$ python -q
>>> import numpy as np
>>> np.set_printoptions(precision=3, suppress=True, linewidth=140, legacy="1.25")
>>> mat = np.loadtxt("mat.csv", delimiter=",")
>>> print(mat)
[[ 0.521  0.357  0.282 -0.361 -0.003  0.299  0.127  0.259]
 [ 0.357  2.753  0.194  0.134 -0.149  0.031 -0.286  0.188]
 [ 0.282  0.194  1.397  0.314 -0.488 -0.031 -0.339 -0.111]
 [-0.361  0.134  0.314  1.782  0.212 -0.012 -0.073  0.052]
 [-0.003 -0.149 -0.488  0.212  1.636  0.069  0.139 -0.129]
 [ 0.299  0.031 -0.031 -0.012  0.069  1.709 -0.275 -0.401]
 [ 0.127 -0.286 -0.339 -0.073  0.139 -0.275  1.136 -0.014]
 [ 0.259  0.188 -0.111  0.052 -0.129 -0.401 -0.014  1.066]]
>>> print(np.allclose(mat[:-1].T @ np.linalg.lstsq(mat[:-1].T, mat[-1])[0], mat[-1]))
True
>>> print(mat @ np.linalg.pinv(mat) @ mat)
[[ 0.521  0.357  0.282 -0.361 -0.003  0.299  0.127  0.259]
 [ 0.357  2.753  0.194  0.134 -0.149  0.031 -0.286  0.188]
 [ 0.282  0.194  1.397  0.314 -0.488 -0.031 -0.339 -0.111]
 [-0.361  0.134  0.314  1.782  0.212 -0.012 -0.073  0.052]
 [-0.003 -0.149 -0.488  0.212  1.636  0.069  0.139 -0.129]
 [ 0.299  0.031 -0.031 -0.012  0.069  1.709 -0.275 -0.401]
 [ 0.127 -0.286 -0.339 -0.073  0.139 -0.275  1.136 -0.014]
 [ 0.259  0.188 -0.111  0.052 -0.129 -0.401 -0.014  1.066]]
>>> print(np.unique(mat.round(6), axis=0).shape)
(8, 8)
>>> print(round(np.trace(np.linalg.pinv(mat) @ mat), 3))
7.0
>>> vals, vecs = np.linalg.eigh(mat)
>>> print(vecs @ np.diag(vals) @ vecs.T)
[[ 0.521  0.357  0.282 -0.361 -0.003  0.299  0.127  0.259]
 [ 0.357  2.753  0.194  0.134 -0.149  0.031 -0.286  0.188]
 [ 0.282  0.194  1.397  0.314 -0.488 -0.031 -0.339 -0.111]
 [-0.361  0.134  0.314  1.782  0.212 -0.012 -0.073  0.052]
 [-0.003 -0.149 -0.488  0.212  1.636  0.069  0.139 -0.129]
 [ 0.299  0.031 -0.031 -0.012  0.069  1.709 -0.275 -0.401]
 [ 0.127 -0.286 -0.339 -0.073  0.139 -0.275  1.136 -0.014]
 [ 0.259  0.188 -0.111  0.052 -0.129 -0.401 -0.014  1.066]]
>>> print((vals > 1e-8).sum(), (vals < -1e-8).sum())
7 0
>>> print(np.round(vecs.T @ vecs, 3) + 0)
[[1. 0. 0. 0. 0. 0. 0. 0.]
 [0. 1. 0. 0. 0. 0. 0. 0.]
 [0. 0. 1. 0. 0. 0. 0. 0.]
 [0. 0. 0. 1. 0. 0. 0. 0.]
 [0. 0. 0. 0. 1. 0. 0. 0.]
 [0. 0. 0. 0. 0. 1. 0. 0.]
 [0. 0. 0. 0. 0. 0. 1. 0.]
 [0. 0. 0. 0. 0. 0. 0. 1.]]
>>> print(np.abs(vecs[:, -1]))
[0.15  0.901 0.25  0.1   0.2   0.05  0.2   0.1  ]
>>> print(np.unique(vals.round(6) + 0, return_counts=True)[1])
[1 3 3 1]
>>> print(np.round(np.linalg.svd(mat, compute_uv=False), 3) + 0)
[3. 2. 2. 2. 1. 1. 1. 0.]
>>> left, s, VT = np.linalg.svd(mat)
>>> print(np.argmax(s[:-1] / (s[1:] + 1e-6)) + 1)
7
>>> Y = left[:, :7] @ np.diag(s[:7]) @ VT[:7]
>>> print(np.linalg.matrix_rank(Y))
7
>>> print(round(np.linalg.norm(mat - Y, 2), 3), np.round(s[7], 3))
0.0 0.0
>>> print(round(float(np.abs(mat - Y).max()), 3))
0.0
>>> X = np.load("test9.npy")
>>> print(X)
[[-0.1   -0.401 -0.2  ]
 [-0.1   -0.414 -2.1  ]
 [ 0.1    0.424 -1.8  ]
 [ 0.1    0.413  1.2  ]
 [-0.1   -0.385 -0.2  ]
 [-0.4   -1.586  2.2  ]
 [-0.1   -0.419 -0.9  ]
 [ 0.1    0.395 -1.2  ]
 [ 0.3    1.192  0.8  ]
 [-0.2   -0.825  0.   ]
 [ 0.4    1.601  0.4  ]
 [-1.2   -4.814  0.6  ]
 [-1.1   -4.401 -0.6  ]
 [ 0.5    1.989  0.6  ]
 [-0.1   -0.377 -0.1  ]
 [-2.1   -8.401  0.5  ]
 [ 0.4    1.622 -0.9  ]
 [-1.6   -6.404 -0.5  ]
 [ 1.2    4.797  1.2  ]
 [ 0.3    1.173  0.8  ]
 [ 0.8    3.191 -0.7  ]
 [-0.8   -3.211  0.   ]]
>>> print(round(np.log10(np.linalg.cond(X))))
3
>>> print(np.round(np.abs(np.linalg.svd(X)[2][-1]), 3) + 0)
[0.97  0.242 0.   ]
>>> print(np.round(np.linalg.norm(X, 2) / np.linalg.norm(X), 3))
0.955
>>> print(np.linalg.cond(X) > 100)
True
>>> print([round(float(x), 3) for x in np.linalg.svd(X, compute_uv=False)[:3]])
[15.082, 4.692, 0.017]
>>> Xc = X - X.mean(axis=0)
>>> left, s, VT = np.linalg.svd(Xc, full_matrices=False)
>>> print(np.abs(VT[0]).argmax())
1
>>> print(VT[0] * np.sign(VT[0, np.abs(VT[0]).argmax()]))
[0.242 0.97  0.006]
>>> print(s)
[14.725  4.689  0.017]
>>> print(np.searchsorted(np.cumsum(s ** 2) / (s ** 2).sum(), 0.9) + 1)
1
>>> print(np.round(np.abs(VT[-1]), 3) + 0)
[0.97  0.242 0.   ]
>>> print(np.round(s ** 2 / (s ** 2).sum(), 3) + 0)
[0.908 0.092 0.   ]
>>> print((np.sign(left[:, 0]) == np.sign(left[0, 0])).astype(int))
[1 1 1 1 1 0 1 1 1 0 1 0 0 1 1 0 1 0 1 1 1 0]
>>> vec = np.array([-3, 0, 3])
>>> target = X @ vec
>>> print(target.round(3) + 0)
[-0.3 -6.  -5.7  3.3 -0.3  7.8 -2.4 -3.9  1.5  0.6  0.   5.4  1.5  0.3  0.   7.8 -3.9  3.3  0.   1.5 -4.5  2.4]
>>> print(np.round(np.linalg.pinv(X) @ X, 3) + 0)
[[1. 0. 0.]
 [0. 1. 0.]
 [0. 0. 1.]]
>>> rng = np.random.default_rng(7939)
>>> target = target + 0.1 * rng.normal(size=22)
>>> print(target)
[-0.308 -5.916 -5.538  3.27  -0.386  7.891 -2.385 -4.022  1.219  0.672  0.06   5.227  1.457  0.368 -0.185  7.76  -3.993  3.405  0.041
  1.428 -4.487  2.478]
>>> beta, *_ = np.linalg.lstsq(X, target)
>>> print(beta.round())
[-2. -0.  3.]
>>> print(np.round(np.linalg.norm(target - X @ beta), 3))
0.5
>>> T = np.stack([mat, -2 * mat, mat[::-1]])
>>> print(np.linalg.matrix_rank(T.reshape(3, -1)))
2
>>> print(T.shape)
(3, 8, 8)
>>> print(np.round(np.linalg.det(T), 3) + 0)
[0. 0. 0.]
>>> print(np.linalg.norm(T, axis=(1, 2)))
[4.899 9.798 4.899]
>>> m1 = np.load("m.npy")
>>> print(m1)
[[-0.621  0.418 -0.035  0.265 -0.112 -0.22   0.554]
 [-0.449 -0.507  0.272 -0.089 -0.125 -0.585 -0.319]
 [ 0.483  0.391 -0.169  0.222 -0.145 -0.696 -0.175]
 [ 0.138 -0.508 -0.643 -0.158  0.006 -0.209  0.491]
 [-0.069  0.361 -0.012 -0.919 -0.046 -0.132  0.027]
 [ 0.311 -0.101  0.612 -0.048  0.471 -0.228  0.492]
 [ 0.242 -0.127  0.329 -0.038 -0.852  0.113  0.278]]
>>> # keeps lengths
>>> Y = m1 / np.sqrt((m1 ** 2).mean(axis=1, keepdims=True))
>>> print(np.linalg.matrix_rank(Y) == np.linalg.matrix_rank(m1))
True
>>> print(Y[6])
[ 0.639 -0.335  0.87  -0.1   -2.255  0.299  0.734]
>>> print(np.linalg.matrix_rank(m1 - m1.mean(axis=1, keepdims=True)))
6
>>> idx = rng.permutation(7)
>>> print(idx)
[4 6 2 5 3 0 1]
>>> Y = m1[idx][:, idx]
>>> print(np.round(np.trace(Y), 3))
-1.451
>>> vec = np.array([3, 2, 3, 3, 3, 0, 3])
>>> print(np.sort(np.abs(np.degrees(np.angle(np.linalg.eigvals(m1))))))
[  0.     77.041  77.041 121.885 121.885 157.166 157.166]
>>> print(np.round(np.linalg.norm(vec), 3), np.round(np.linalg.norm(m1 @ vec), 3))
7.0 7.0
>>> print(np.linalg.inv(m1))
[[-0.621 -0.449  0.483  0.138 -0.069  0.311  0.242]
 [ 0.418 -0.507  0.391 -0.508  0.361 -0.101 -0.127]
 [-0.035  0.272 -0.169 -0.643 -0.012  0.612  0.329]
 [ 0.265 -0.089  0.222 -0.158 -0.919 -0.048 -0.038]
 [-0.112 -0.125 -0.145  0.006 -0.046  0.471 -0.852]
 [-0.22  -0.585 -0.696 -0.209 -0.132 -0.228  0.113]
 [ 0.554 -0.319 -0.175  0.491  0.027  0.492  0.278]]
>>> print(7 - np.linalg.matrix_rank(m1 - np.eye(7), tol=1e-8))
1
>>> w1 = np.array([[-3, -5, -2, 4, 5, 1],
...     [-2, 5, 3, -2, -3, 2],
...     [-1, -2, 4, 2, 2, 5],
...     [1, 5, 5, -4, 4, -4],
...     [-5, -5, 3, 2, -5, -3],
...     [-3, -3, 4, -3, 2, 0],
...     [1, 5, -5, 1, -1, 3]])
>>> beta = np.array([3, 2, 3, -2, -1, 0])
>>> H = np.maximum(m1 @ w1 + beta, 0)
>>> print(np.linalg.matrix_rank(H))
6
>>> print((H > 0).mean(axis=0))
[1.    0.857 0.571 0.429 0.286 0.571]
>>> print((H > 0).astype(int))
[[1 1 1 0 0 1]
 [1 1 1 0 0 0]
 [1 1 1 0 1 0]
 [1 1 0 1 0 0]
 [1 1 0 1 0 1]
 [1 0 1 1 0 1]
 [1 1 0 0 1 1]]
>>> C = np.array([[2, 2], [1, 2], [3, 1], [3, 2], [1, 2], [0, 3]])
>>> print((H @ C).round(6).argmax(axis=1))
[1 0 1 1 1 1 1]
>>> print(w1 @ C)
[[  0   3]
 [  1   5]
 [ 16  21]
 [ 14   5]
 [ -5 -32]
 [ -4 -10]
 [ -6  16]]
>>> vec = np.array([5, -1, 0, 1, 4, -4, 5])
>>> a = np.maximum(m1 @ vec, 0)
>>> print(m1 * (a > 1e-9)[:, None])
[[-0.     0.    -0.     0.    -0.    -0.     0.   ]
 [-0.    -0.     0.    -0.    -0.    -0.    -0.   ]
 [ 0.483  0.391 -0.169  0.222 -0.145 -0.696 -0.175]
 [ 0.138 -0.508 -0.643 -0.158  0.006 -0.209  0.491]
 [-0.     0.    -0.    -0.    -0.    -0.     0.   ]
 [ 0.311 -0.101  0.612 -0.048  0.471 -0.228  0.492]
 [ 0.    -0.     0.    -0.    -0.     0.     0.   ]]
>>> print(m1.T @ a)
[ 4.46  -1.511  0.799 -0.221  2.743 -4.955  4.887]
>>> print(np.maximum(m1 @ vec, 0) - np.maximum(-m1 @ vec, 0))
[-0.06  -1.578  3.57   4.352 -1.145  6.865 -1.176]
>>> print(a)
[0.    0.    3.57  4.352 0.    6.865 0.   ]
>>> print(np.maximum(m1 @ (3 * vec), 0))
[ 0.     0.    10.711 13.055  0.    20.595  0.   ]
>>> print(np.flatnonzero(a > 1e-9))
[2 3 5]
>>> print(np.tanh(m1 @ vec))
[-0.06  -0.918  0.998  1.    -0.816  1.    -0.826]
>>> feats = np.array([[4.0, 1.0, 0.0, 0.0],
...     [0.0, 4.0, 1.0, 0.0],
...     [0.0, 0.0, 4.0, 1.0],
...     [0.0, 0.0, 0.0, 4.0]])
>>> # triangular: eigenvalues sit on the diagonal
>>> T = np.stack([feats, 4 * feats, feats[::-1]])
>>> print(np.einsum("bij,cij->bc", T, T))
[[  67.  268.    8.]
 [ 268. 1072.   32.]
 [   8.   32.   67.]]
>>> print(np.linalg.matrix_rank(T.reshape(3, -1)))
2
>>> print((T @ feats.T).shape)
(3, 4, 4)
>>> print(np.linalg.norm(T, axis=(1, 2)))
[ 8.185 32.741  8.185]
>>> print(T.shape)
(3, 4, 4)
>>> print(np.linalg.matrix_rank(T))
[4 4 4]
>>> print(np.sort(np.linalg.eigvals(feats)))
[4. 4. 4. 4.]
>>> print(np.linalg.matrix_power(feats - np.diag(np.diag(feats)), 4))
[[0. 0. 0. 0.]
 [0. 0. 0. 0.]
 [0. 0. 0. 0.]
 [0. 0. 0. 0.]]
